$ ipython --no-banner

In [1]: import numpy as np

In [2]: np.set_printoptions(suppress=True, linewidth=120)

In [3]: rnd = lambda a: np.round(a, 2) + 0

In [4]: A = np.load("block15.npy")

In [5]: A
Out[5]: 
array([[2, 3, 0, 3, 4, 4],
       [3, 5, 0, 5, 6, 6],
       [0, 0, 0, 0, 0, 0],
       [3, 5, 0, 5, 6, 6],
       [4, 6, 0, 6, 8, 8],
       [4, 6, 0, 6, 8, 8]])

In [6]: np.argsort(-np.linalg.norm(A, axis=0).round(6), kind="stable")[:3]
Out[6]: array([4, 5, 1])

In [7]: [round(float(x), 2) for x in np.linalg.svd(A, compute_uv=False)[:3]]
Out[7]: [27.34, 0.66, 0.0]

In [8]: Uu, sv, Vt = np.linalg.svd(A)

In [9]: evecs = Vt[:(sv > 1e-8).sum()]

In [10]: rng = np.random.default_rng(938)

In [11]: x0 = A[4] + 5 * A[1] + rng.integers(2) * np.eye(6)[2]

In [12]: x0
Out[12]: array([19., 31.,  0., 31., 38., 38.])

In [13]: np.linalg.matrix_rank(np.vstack([A, x0]))
Out[13]: np.int64(2)

In [14]: np.allclose(evecs.T @ evecs @ x0, x0)
Out[14]: True

In [15]: print(rnd(np.linalg.det(A)))
0.0

In [16]: A @ A
Out[16]: 
array([[ 54,  84,   0,  84, 108, 108],
       [ 84, 131,   0, 131, 168, 168],
       [  0,   0,   0,   0,   0,   0],
       [ 84, 131,   0, 131, 168, 168],
       [108, 168,   0, 168, 216, 216],
       [108, 168,   0, 168, 216, 216]])

In [17]: print(rnd(np.abs(np.linalg.eigvals(A)).max()))
27.34

In [18]: np.allclose(A @ A.T, A.T @ A)
Out[18]: True

In [19]: print(np.trace(A))
28

In [20]: rank = np.linalg.matrix_rank(A)

In [21]: rank
Out[21]: np.int64(2)

In [22]: N = np.linalg.svd(A)[2][rank:].T

In [23]: [int(np.linalg.matrix_rank(A[:, :j + 1])) for j in range(6)]
Out[23]: [1, 2, 2, 2, 2, 2]

In [24]: N.shape
Out[24]: (6, 4)

In [25]: rnd(A @ N)
Out[25]: 
array([[0., 0., 0., 0.],
       [0., 0., 0., 0.],
       [0., 0., 0., 0.],
       [0., 0., 0., 0.],
       [0., 0., 0., 0.],
       [0., 0., 0., 0.]])

In [26]: A2 = np.array([[0, 2], [2, 2], [2, 3], [2, 2], [1, 1], [0, 2]])

In [27]: print(A @ A2)
[[16 28]
 [26 44]
 [ 0  0]
 [26 44]
 [32 56]
 [32 56]]

In [28]: np.linalg.matrix_rank(A @ A2)
Out[28]: np.int64(2)

In [29]: print(np.linalg.matrix_rank(np.vstack([A, A2.T])))
4

In [30]: np.einsum("ik,kj->ji", A, A2)
Out[30]: 
array([[16, 26,  0, 26, 32, 32],
       [28, 44,  0, 44, 56, 56]])

In [31]: print(np.einsum("ij,ij->i", A, A))
[ 54 131   0 131 216 216]

In [32]: np.vstack([A, A2.T]).shape
Out[32]: (8, 6)

In [33]: print(A2.T @ A.T)
[[16 26  0 26 32 32]
 [28 44  0 44 56 56]]

In [34]: J = np.load("m.npy")

In [35]: J
Out[35]: 
array([[10.85, 10.16, 10.19],
       [ 7.57, 10.36,  9.83],
       [10.28,  9.83, 11.25],
       [ 9.15, 10.08, 10.97],
       [10.53, 10.86, 10.49],
       [10.62,  9.57,  9.38],
       [ 9.85, 11.24,  8.95],
       [ 8.98, 10.68,  9.46],
       [11.  , 10.9 ,  9.88],
       [11.09,  9.53, 11.13],
       [10.13, 11.38, 10.32],
       [ 9.56, 10.71, 10.3 ],
       [ 7.69,  9.33,  9.61],
       [ 9.81, 11.14, 10.98],
       [ 9.06,  7.05,  9.5 ],
       [10.27, 10.2 , 10.01],
       [11.94,  9.66,  8.95],
       [ 8.78,  9.53, 10.38],
       [ 9.73,  9.26, 10.02],
       [ 9.37,  9.41,  9.4 ],
       [ 9.46, 10.51,  9.63],
       [10.11, 10.18, 11.38],
       [12.12,  8.7 ,  9.28],
       [ 9.73,  9.49, 11.13],
       [ 9.25, 10.74,  9.19],
       [ 8.86, 11.1 , 10.47],
       [10.8 ,  9.81, 10.14],
       [10.44, 10.02, 10.77],
       [11.26,  8.92, 10.71],
       [10.77, 10.89, 11.87],
       [ 9.1 , 11.59, 11.73]])

In [36]: Xc = J - J.mean(axis=0)

In [37]: evecs = np.linalg.svd(Xc)[2][:1]

In [38]: A2 = Xc - Xc @ evecs.T @ evecs

In [39]: np.linalg.norm(A2, axis=1).round(6).argmax()
Out[39]: np.int64(14)

In [40]: print(rnd(np.cov(Xc @ evecs.T, rowvar=False)))
1.18

In [41]: rnd(A2.std(axis=0))
Out[41]: array([0.38, 0.82, 0.79])
